$ python -q
>>> import numpy as np
>>> np.set_printoptions(precision=2, suppress=True, linewidth=200)
>>> def rd(a):
...     return np.round(a, 2) + 0
... 
>>> data = np.loadtxt("dump.csv", delimiter=",")
>>> data
array([[ 0.3 , -0.07, -0.06,  0.15],
       [-1.87, -0.07,  0.84, -0.93],
       [ 2.98,  0.02, -1.52,  1.37],
       [-5.27,  0.08,  2.71, -2.61],
       [-1.83,  0.01,  0.9 , -1.19],
       [ 1.61, -0.07, -0.57,  0.68],
       [ 2.05,  0.01, -1.  ,  1.  ],
       [ 1.14, -0.11, -0.58,  0.73],
       [ 3.85, -0.21, -1.93,  2.07],
       [ 3.8 ,  0.05, -2.02,  1.96],
       [ 1.19,  0.07, -0.76,  0.69],
       [-0.02,  0.02,  0.13, -0.06],
       [ 3.4 ,  0.03, -1.56,  1.9 ],
       [-0.64, -0.02,  0.3 , -0.23],
       [-1.65, -0.05,  0.74, -1.08],
       [ 0.78,  0.05, -0.41,  0.42],
       [ 2.15,  0.08, -1.16,  1.03],
       [-1.1 ,  0.04,  0.6 , -0.58],
       [-0.76,  0.  ,  0.18, -0.3 ],
       [-0.61,  0.  ,  0.31, -0.33],
       [-0.41,  0.11,  0.17, -0.07],
       [-3.85, -0.16,  1.79, -1.96],
       [-0.67,  0.15,  0.31, -0.3 ],
       [ 0.2 , -0.02, -0.05,  0.15],
       [ 0.19, -0.15, -0.23,  0.17],
       [ 1.19, -0.01, -0.68,  0.6 ],
       [ 2.97,  0.08, -1.44,  1.34]])
>>> Xs = data - data.mean(axis=0)
>>> V = np.linalg.svd(Xs)[2][:1]
>>> A2 = Xs - Xs @ V.T @ V
>>> rd(np.linalg.norm(A2) / np.linalg.norm(Xs))
np.float64(0.06)
>>> rd(np.diag(V.T @ V))
array([0.66, 0.  , 0.16, 0.17])
>>> rd((Xs @ V.T).std(axis=0))
array([2.66])
>>> Xs = data - data.mean(axis=0)
>>> U, sig, Vh = np.linalg.svd(Xs, full_matrices=False)
>>> np.searchsorted(np.cumsum(sig ** 2) / (sig ** 2).sum(), 0.9) + 1
np.int64(1)
>>> rd(np.abs(Vh[-1]))
array([0.3 , 0.84, 0.42, 0.17])
>>> np.abs(Vh[0]).argmax()
np.int64(0)
>>> rd(sig)
array([13.84,  0.52,  0.46,  0.42])
>>> rd((sig ** 2).sum() ** 2 / (sig ** 4).sum())
np.float64(1.01)
>>> W0 = np.load("case12.npy")
>>> W0
array([[  0.02,  17.15,   3.26,  -0.28,   0.01],
       [  0.01,  -4.82,   2.57,   0.31,  -0.07],
       [  0.  ,   9.72,   0.1 ,  -0.23,  -0.01],
       [  0.  ,   1.13,  -0.01,  -0.19,   0.  ],
       [  0.  ,  -8.57,   0.94,  -0.44,   0.01],
       [  0.01,  -5.74,   0.49,   0.86,   0.02],
       [ -0.01,  18.75,   2.74,   0.63,  -0.14],
       [  0.01,  -8.34,  -1.59,   0.21,  -0.1 ],
       [ -0.01,   3.39,  -2.03,  -0.08,   0.01],
       [  0.02, -11.7 ,  -1.43,   0.2 ,  -0.02],
       [ -0.01,   0.3 ,   1.22,   0.06,  -0.12],
       [  0.  ,  -4.62,   0.38,  -0.37,   0.14],
       [  0.03,   5.27,   0.75,   0.3 ,   0.04],
       [ -0.02,  11.2 ,   0.2 ,   0.94,  -0.11]])
>>> # column 1 dominates
>>> Xs = (W0 - W0.mean(axis=0)) / W0.std(axis=0)
>>> np.argwhere(np.abs(Xs) > 2)
array([[11,  4]])
>>> c = np.linalg.lstsq(np.delete(Xs, 0, axis=1), Xs[:, 0])[0]
>>> rd(1 - np.var(Xs[:, 0] - np.delete(Xs, 0, axis=1) @ c))
np.float64(0.26)
>>> rd(c)
array([-0.32,  0.3 ,  0.12,  0.42])
>>> C2 = np.cov(W0, rowvar=False)
>>> rd(W0.std(axis=0))
array([0.01, 9.36, 1.53, 0.43, 0.07])
>>> rd(np.median(W0, axis=0))
array([0.  , 0.72, 0.44, 0.13, 0.  ])
>>> rd(C2)
array([[ 0.  , -0.03,  0.  ,  0.  ,  0.  ],
       [-0.03, 94.27,  7.72,  0.63, -0.19],
       [ 0.  ,  7.72,  2.51,  0.03, -0.02],
       [ 0.  ,  0.63,  0.03,  0.19, -0.02],
       [ 0.  , -0.19, -0.02, -0.02,  0.01]])
>>> C2.shape
(5, 5)
>>> dist = np.linalg.norm(W0[:, None] - W0[None], axis=-1)
>>> dist.mean(axis=1).argmax()
np.int64(6)
>>> dist.shape
(14, 14)
>>> np.flatnonzero(dist[4] < dist.mean() / 2)
array([ 1,  4,  5,  7,  9, 11])
>>> np.unravel_index(dist.round(6).argmax(), dist.shape)
(np.int64(6), np.int64(9))
>>> np.linalg.matrix_rank(dist ** 2)
np.int64(7)
>>> feats = np.array([[5.0, 0.0, 1.0], [0.0, 4.0, 0.0], [1.0, 0.0, 5.0]])
>>> f = np.array([0, 0, 1])
>>> A2 = feats + np.outer(f, np.eye(3)[0])
>>> rd(np.linalg.det(A2) / np.linalg.det(feats)), rd(1 + np.linalg.solve(feats, f)[0])
(np.float64(0.96), np.float64(0.96))
>>> np.linalg.matrix_rank(np.linalg.inv(A2) - np.linalg.inv(feats), tol=1e-8)
np.int64(1)
>>> A2
array([[5., 0., 1.],
       [0., 4., 0.],
       [2., 0., 5.]])
>>> vals, V = np.linalg.eigh(feats)
>>> x = np.array([8, -7, -8])
>>> x @ feats @ x / (x @ x), vals[0], vals[-1]
(np.float64(4.0), np.float64(4.0), np.float64(6.0))
>>> np.abs(feats).sum(axis=1).max(), np.abs(vals).max()
(np.float64(6.0), np.float64(6.0))
>>> rd(V * np.maximum(vals, 0) @ V.T)
array([[5., 0., 1.],
       [0., 4., 0.],
       [1., 0., 5.]])
>>> (np.sign(V[:, -1].round(6)) == np.sign(V[0, -1].round(6))).astype(int)
array([1, 0, 1])
>>> x @ feats @ x
np.float64(708.0)
>>> rd(V * np.sqrt(vals) @ V.T)
array([[2.22, 0.  , 0.22],
       [0.  , 2.  , 0.  ],
       [0.22, 0.  , 2.22]])
>>> O = feats.astype(float).copy()
>>> for j in range(3):
...     O[:, j] -= O[:, :j] @ (O[:, :j].T @ O[:, j])
...     O[:, j] /= np.linalg.norm(O[:, j])
... 
>>> rd(O.T @ O)
array([[1., 0., 0.],
       [0., 1., 0.],
       [0., 0., 1.]])
>>> rd(O.T @ feats)
array([[5.1 , 0.  , 1.96],
       [0.  , 4.  , 0.  ],
       [0.  , 0.  , 4.71]])
>>> vals, V = np.linalg.eig(feats)
>>> rd(np.sort(np.linalg.eigvals(feats @ feats)))
array([16., 16., 36.])
>>> feats @ V[:, 0] - vals[0] * V[:, 0]
array([0., 0., 0.])
>>> rd(np.sort(np.linalg.eigvals(np.linalg.inv(feats))))
array([0.17, 0.25, 0.25])
>>> rd(np.sort(np.linalg.eigvals(feats.T)))
array([4., 4., 6.])
>>> X = np.load("layer12.npy")
>>> X
array([[1.02, 0.  , 0.  ],
       [3.  , 0.02, 0.  ],
       [1.  , 0.  , 0.02]])
>>> U, sig, Vh = np.linalg.svd(X)
>>> rd(sig)
array([3.32, 0.02, 0.01])
>>> A2 = U[:, :1] @ np.diag(sig[:1]) @ Vh[:1]
>>> rd(np.abs(X - A2).max())
np.float64(0.02)
>>> np.linalg.matrix_rank(X, rtol=0.05)
np.int64(1)
>>> rd(A2)
array([[1.02, 0.01, 0.  ],
       [3.  , 0.02, 0.01],
       [1.  , 0.01, 0.  ]])
>>> t = np.radians(30)
>>> r_ = np.eye(3)
>>> r_[2, 2] = r_[1, 1] = np.cos(t)
>>> r_[2, 1], r_[1, 2] = -np.sin(t), np.sin(t)
>>> rd(r_)
array([[ 1.  ,  0.  ,  0.  ],
       [ 0.  ,  0.87,  0.5 ],
       [ 0.  , -0.5 ,  0.87]])
>>> A2 = X @ r_.T
>>> np.allclose(X @ X.T, A2 @ A2.T)
True
>>> rd(np.abs(A2 - X).max(axis=0))
array([0.  , 0.01, 0.01])
>>> np.allclose(np.linalg.norm(X, axis=1), np.linalg.norm(A2, axis=1))
True
>>> rd(A2)
array([[ 1.02,  0.  ,  0.  ],
       [ 3.  ,  0.02, -0.01],
       [ 1.  ,  0.01,  0.02]])
>>> [int(np.linalg.matrix_rank(np.linalg.matrix_power(X, p))) for p in range(1, 4)]
[3, 3, 3]
>>> rd(np.linalg.matrix_power(X - np.diag(np.diag(X)), 3))
array([[0., 0., 0.],
       [0., 0., 0.],
       [0., 0., 0.]])
>>> rd(np.sort(np.linalg.eigvals(X)))
array([0.02, 0.02, 1.02])
>>> P = np.triu(np.array([[1, -1, 2], [1, 2, -2], [-1, 0, -1]]), 1) + np.eye(3)
>>> A2 = P @ X @ np.linalg.inv(P)
>>> rd(A2)
array([[0.02, 0.  , 0.  ],
       [1.  , 1.02, 0.  ],
       [1.  , 1.  , 0.02]])
>>> np.linalg.matrix_rank(A2)
np.int64(3)
>>> E = np.load("a.npy")
>>> rd(E)
array([[ 16.79,   7.13,  -6.69,   4.72],
       [-10.03, -11.65,  12.64,  -1.96],
       [ -9.73,  10.5 , -13.24,  -4.43],
       [ 14.94,   8.96,  -9.01,   3.9 ],
       [  8.64, -10.99,  13.7 ,   4.13],
       [ 17.09,   6.75,  -6.22,   4.86],
       [ -4.19,  12.37, -14.88,  -2.82],
       [-15.51,  -8.48,   8.4 ,  -4.14],
       [-14.19,  -9.53,   9.75,  -3.58],
       [-13.62,   8.15, -10.87,  -5.45],
       [-10.63, -11.42,  12.32,  -2.19],
       [-14.57,   7.37, -10.06,  -5.67],
       [-14.37,   7.55, -10.25,  -5.62],
       [  3.54,  12.96, -14.81,  -0.34],
       [ 18.96,   0.46,   1.33,   6.21],
       [  2.11, -12.74,  15.11,   2.18],
       [ 18.82,   2.94,  -1.59,   5.88],
       [ 14.46,  -7.48,  10.16,   5.64],
       [ -2.05, -13.02,  15.02,   0.83],
       [ -4.52,  12.3 , -14.83,  -2.92],
       [-12.11,   9.2 , -11.95,  -5.07],
       [ -1.41, -13.01,  15.08,   1.05],
       [-18.75,  -3.26,   1.97,  -5.82],
       [ 14.08,   9.6 ,  -9.85,   3.54],
       [ 17.97,   5.35,  -4.49,   5.32],
       [ 17.3 ,   6.46,  -5.86,   4.97],
       [-18.5 ,   1.75,  -3.86,  -6.31],
       [ 18.49,  -1.78,   3.89,   6.31],
       [ 11.07,  -9.82,  12.57,   4.8 ],
       [ -5.42, -12.77,  14.4 ,  -0.31]])
>>> # rank 2
>>> np.linalg.matrix_rank(E, rtol=0.1)
np.int64(2)
>>> [round(float(x), 2) for x in np.linalg.svd(E, compute_uv=False)[:3]]
[78.6, 76.3, 0.0]
>>> np.argsort(-np.linalg.norm(E, axis=0).round(6), kind="stable")[:3]
array([0, 2, 1])
